% python3 -q
>>> import numpy as np
>>> import numpy.linalg as la
>>> np.set_printoptions(precision=2, suppress=True, linewidth=120, floatmode="fixed")
>>> r0 = np.array([-1, -3, -2, -1, 3]) + 0.5
>>> E = np.eye(5) - 2 * np.outer(r0, r0) / (r0 @ r0)
>>> print(E)
[[ 0.98 -0.12 -0.07 -0.02  0.16]
 [-0.12  0.41 -0.35 -0.12  0.82]
 [-0.07 -0.35  0.79 -0.07  0.49]
 [-0.02 -0.12 -0.07  0.98  0.16]
 [ 0.16  0.82  0.49  0.16 -0.15]]
>>> rng = np.random.default_rng(70)
>>> z = rng.permutation(5)
>>> A2 = E[:, z] * rng.choice([-1, 1], 5)
>>> print(A2)
[[-0.98  0.12 -0.02 -0.07  0.16]
 [ 0.12 -0.41 -0.12 -0.35  0.82]
 [ 0.07  0.35 -0.07  0.79  0.49]
 [ 0.02  0.12  0.98 -0.07  0.16]
 [-0.16 -0.82  0.16  0.49 -0.15]]
>>> left, _, vt = la.svd(E.T @ A2)
>>> print(np.round(left @ vt, 2) + 0)
[[-1.00  0.00  0.00  0.00  0.00]
 [ 0.00 -1.00  0.00  0.00  0.00]
 [ 0.00  0.00  0.00  1.00  0.00]
 [ 0.00  0.00  1.00  0.00  0.00]
 [ 0.00  0.00  0.00  0.00  1.00]]
>>> print(np.round(la.lstsq(E, A2)[0], 2) + 0)
[[-1.00  0.00  0.00  0.00  0.00]
 [ 0.00 -1.00  0.00  0.00  0.00]
 [ 0.00  0.00  0.00  1.00  0.00]
 [ 0.00  0.00  1.00  0.00  0.00]
 [ 0.00  0.00  0.00  0.00  1.00]]
>>> print(np.round(E @ E.T, 2) + 0)
[[1.00 0.00 0.00 0.00 0.00]
 [0.00 1.00 0.00 0.00 0.00]
 [0.00 0.00 1.00 0.00 0.00]
 [0.00 0.00 0.00 1.00 0.00]
 [0.00 0.00 0.00 0.00 1.00]]
>>> print(la.svd(E, compute_uv=False))
[1.00 1.00 1.00 1.00 1.00]
>>> print(np.round(E.T @ E, 2) + 0)
[[1.00 0.00 0.00 0.00 0.00]
 [0.00 1.00 0.00 0.00 0.00]
 [0.00 0.00 1.00 0.00 0.00]
 [0.00 0.00 0.00 1.00 0.00]
 [0.00 0.00 0.00 0.00 1.00]]
>>> print(la.norm(E, axis=0))
[1.00 1.00 1.00 1.00 1.00]
>>> print(round(la.eigvalsh(E).min(), 2))
-1.0
>>> try:
...     la.cholesky(E)
... except la.LinAlgError as e:
...     print(repr(e))
... 
LinAlgError('Matrix is not positive definite')
>>> w, vecs = la.eigh(E)
>>> x = np.array([1, 0, 1, 3, 0])
>>> print(la.eigvalsh(E[1:, 1:]))
[-0.98  1.00  1.00  1.00]
>>> arr = np.array([[-0.1, -0.1, 0.8, -0.6, -0.6, 0.8],
...     [-0.3, 1.5, 1.0, -0.8, 0.8, -0.4],
...     [-0.6, 0.7, 0.4, 0.4, 0.3, -1.2],
...     [-0.3, 0.7, -0.7, 0.0, 2.1, -0.6],
...     [-0.2, 1.0, 0.3, -1.1, -0.7, -1.1],
...     [-0.2, -0.9, 0.5, -1.9, -1.4, 1.4],
...     [0.3, -1.8, 0.9, -0.3, 1.3, 0.6],
...     [0.2, -1.2, -0.7, -1.5, 0.1, 2.2],
...     [0.5, 0.5, 1.4, 0.6, 0.2, -0.5],
...     [0.1, -0.6, 1.6, -0.3, -0.1, 0.1],
...     [1.5, -1.3, 1.5, -0.4, 1.0, 0.9],
...     [-0.6, -0.2, -0.6, -1.0, -0.6, 0.7],
...     [0.0, -0.6, -0.2, 3.4, -0.1, -1.5]])
>>> arr[10] = arr[11] + 0.3 * rng.normal(size=6)
>>> print(arr)
[[-0.10 -0.10  0.80 -0.60 -0.60  0.80]
 [-0.30  1.50  1.00 -0.80  0.80 -0.40]
 [-0.60  0.70  0.40  0.40  0.30 -1.20]
 [-0.30  0.70 -0.70  0.00  2.10 -0.60]
 [-0.20  1.00  0.30 -1.10 -0.70 -1.10]
 [-0.20 -0.90  0.50 -1.90 -1.40  1.40]
 [ 0.30 -1.80  0.90 -0.30  1.30  0.60]
 [ 0.20 -1.20 -0.70 -1.50  0.10  2.20]
 [ 0.50  0.50  1.40  0.60  0.20 -0.50]
 [ 0.10 -0.60  1.60 -0.30 -0.10  0.10]
 [-1.04 -0.06 -0.61 -0.78 -0.85  0.78]
 [-0.60 -0.20 -0.60 -1.00 -0.60  0.70]
 [ 0.00 -0.60 -0.20  3.40 -0.10 -1.50]]
>>> d = la.norm(arr[:, None] - arr[None], axis=-1)
>>> print(d.mean(axis=1).argmax())
12
>>> print(np.unravel_index(d.round(6).argmax(), d.shape))
(np.int64(5), np.int64(12))
